% ipython --no-banner

In [1]: import numpy as np

In [2]: np.set_printoptions(suppress=True, linewidth=160)

In [3]: feats = np.load("block7.npy")

In [4]: feats
Out[4]: 
array([[0, 0, 1, 1],
       [0, 0, 0, 1],
       [1, 0, 0, 1],
       [1, 1, 1, 0]])

In [5]: # equal to its transpose

In [6]: evals, evecs = np.linalg.eigh(feats)

In [7]: evals.round(1)
Out[7]: array([-1.5, -1. ,  0.3,  2.2])

In [8]: np.abs(evecs[:, -1]).round(6).argmax()
Out[8]: np.int64(3)

In [9]: print(np.unique(evals.round(6) + 0, return_counts=True)[1])
[1 1 1 1]

In [10]: np.round(evecs.T @ evecs, 1) + 0
Out[10]: 
array([[1., 0., 0., 0.],
       [0., 1., 0., 0.],
       [0., 0., 1., 0.],
       [0., 0., 0., 1.]])

In [11]: arr, _ = np.linalg.qr(np.array([[-0.6, 0.2, -0.2, -0.3],
    ...:     [0.0, -0.7, 2.0, 0.5],
    ...:     [1.3, -2.5, 1.3, 1.2],
    ...:     [1.4, 2.1, 2.1, 0.0]]))

In [12]: arr.round(1) + 0
Out[12]: 
array([[-0.3,  0. ,  0.2,  0.9],
       [ 0. , -0.2,  0.9, -0.2],
       [ 0.6, -0.7, -0.1,  0.3],
       [ 0.7,  0.7,  0.2,  0.1]])

In [13]: # keeps lengths

In [14]: rng = np.random.default_rng(5152)

In [15]: lab = rng.permutation(4)

In [16]: lab
Out[16]: array([2, 1, 0, 3])

In [17]: out = arr[lab][:, lab]

In [18]: out.round(1) + 0
Out[18]: 
array([[-0.1, -0.7,  0.6,  0.3],
       [ 0.9, -0.2,  0. , -0.2],
       [ 0.2,  0. , -0.3,  0.9],
       [ 0.2,  0.7,  0.7,  0.1]])

In [19]: np.round(np.sort(np.abs(np.linalg.eigvals(out))), 1)
Out[19]: array([1., 1., 1., 1.])

In [20]: np.round(np.linalg.det(out), 1), np.round(np.linalg.det(arr[lab]), 1)
Out[20]: (np.float64(-1.0), np.float64(1.0))

In [21]: print(np.round(np.trace(out), 1))
-0.5

In [22]: print(np.allclose(out, arr))
False

In [23]: r0 = np.array([6, 5, -6])

In [24]: print(np.round(np.array([np.convolve(row, r0, "same") for row in arr]), 1))
[[-1.3  3.4  6.5  3.2]
 [-1.3  4.6  4.6 -6.9]
 [-1.  -8.   5.4  1.9]
 [ 7.5  0.3 -2.2 -0.4]]

In [25]: np.round(np.correlate(arr[1], arr[0], "full"), 1) + 0
Out[25]: array([ 0. , -0.2,  0.8,  0. ,  0. , -0.3,  0.1])

In [26]: np.round(np.cross(arr[1, :3], arr[0, :3]), 1)
Out[26]: array([-0.1, -0.3, -0.1])

In [27]: x0 = np.array([1, 0, 1, 1])

In [28]: h = np.maximum(arr @ x0, 0)

In [29]: np.round(np.tanh(arr @ x0), 1)
Out[29]: array([0.7, 0.6, 0.7, 0.8])

In [30]: round(float(np.linalg.det(arr[::-1])), 1)
Out[30]: -1.0

In [31]: round(float(np.linalg.eigvals(arr).sum().real), 1)
Out[31]: -0.5

In [32]: print(np.round(np.poly(arr), 1))
[ 1.   0.5  0.  -0.5 -1. ]

In [33]: round(float(np.linalg.det(2 * arr)), 1), np.round(np.linalg.det(arr), 1)
Out[33]: (-16.0, np.float64(-1.0))

In [34]: round(np.linalg.det(arr.T), 1)
Out[34]: np.float64(-1.0)

In [35]: round(np.einsum("ii->", arr), 1)
Out[35]: np.float64(-0.5)

In [36]: proj = np.triu(np.array([[2, -3, 3, 1], [-2, 2, -2, 0], [-3, -2, 1, 0], [-3, -1, 2, -2]]), 1) + np.eye(4)

In [37]: out = proj @ arr @ np.linalg.inv(proj)

In [38]: np.round(np.poly(out), 1) + 0
Out[38]: array([ 1. ,  0.5,  0. , -0.5, -1. ])

In [39]: print(round(float(np.trace(out)), 1), np.round(np.trace(arr), 1))
-0.5 -0.5

In [40]: F = np.diag(3 * np.array([0, 2])) + np.array([[-2, -1], [-2, -2]])

In [41]: F
Out[41]: 
array([[-2, -1],
       [-2,  4]])

In [42]: lab = rng.permutation(2)

In [43]: lab
Out[43]: array([0, 1])

In [44]: out = F[lab][:, lab]

In [45]: print(np.trace(out))
2

In [46]: np.round(np.sort(np.abs(np.linalg.eigvals(out))), 1)
Out[46]: array([2.3, 4.3])

In [47]: np.diag(out)
Out[47]: array([-2,  4])

In [48]: x0 = np.array([4, 2])

In [49]: h = np.maximum(F @ x0, 0)

In [50]: print(np.round(np.tanh(F @ x0), 1))
[-1.  0.]

In [51]: F.T @ h
Out[51]: array([0, 0])

In [52]: evals, evecs = np.linalg.eig(F)

In [53]: F @ evecs[:, 0] - evals[0] * evecs[:, 0]
Out[53]: array([0., 0.])

In [54]: x0 = np.array([0, 1])

In [55]: y = F @ x0

In [56]: beta, lr = np.zeros(2), 1 / np.linalg.norm(F, 2) ** 2

In [57]: for i in range(150):
    ...:     beta -= lr * F.T @ (F @ beta - y)
    ...:     if i % 50 == 0: print(i, round(np.linalg.norm(F @ beta - y), 1))
    ...: 
0 0.8
50 0.0
100 0.0

In [58]: round(np.linalg.cond(F), 1)
Out[58]: np.float64(2.0)

In [59]: out = F[0, 0] * F[1:] - np.outer(F[1:, 0], F[0])

In [60]: out
Out[60]: array([[  0, -10]])

In [61]: F[:, 0] / F[0, 0]
Out[61]: array([1., 1.])

In [62]: m1 = np.loadtxt("arr.csv", delimiter=",")

In [63]: m1
Out[63]: 
array([[ 8. , -0.2, -1.8,  0.1],
       [-0.5, -0.6, -0.7, -0.9]])

In [64]: # row 0 is much longer than the rest

In [65]: out = m1 / np.linalg.norm(m1, axis=1, keepdims=True)

In [66]: gram = out @ out.T

In [67]: round(np.degrees(np.arccos(np.clip(gram[0, 1], -1, 1))), 1)
Out[67]: np.float64(103.8)

In [68]: (np.abs(gram) > 0.9).astype(int)
Out[68]: 
array([[1, 0],
       [0, 1]])

In [69]: np.argwhere(np.triu(np.abs(gram) > 0.95, 1))
Out[69]: array([], shape=(0, 2), dtype=int64)

In [70]: (gram - 2 * np.eye(2)).round(6).argmax(axis=1)
Out[70]: array([1, 0])
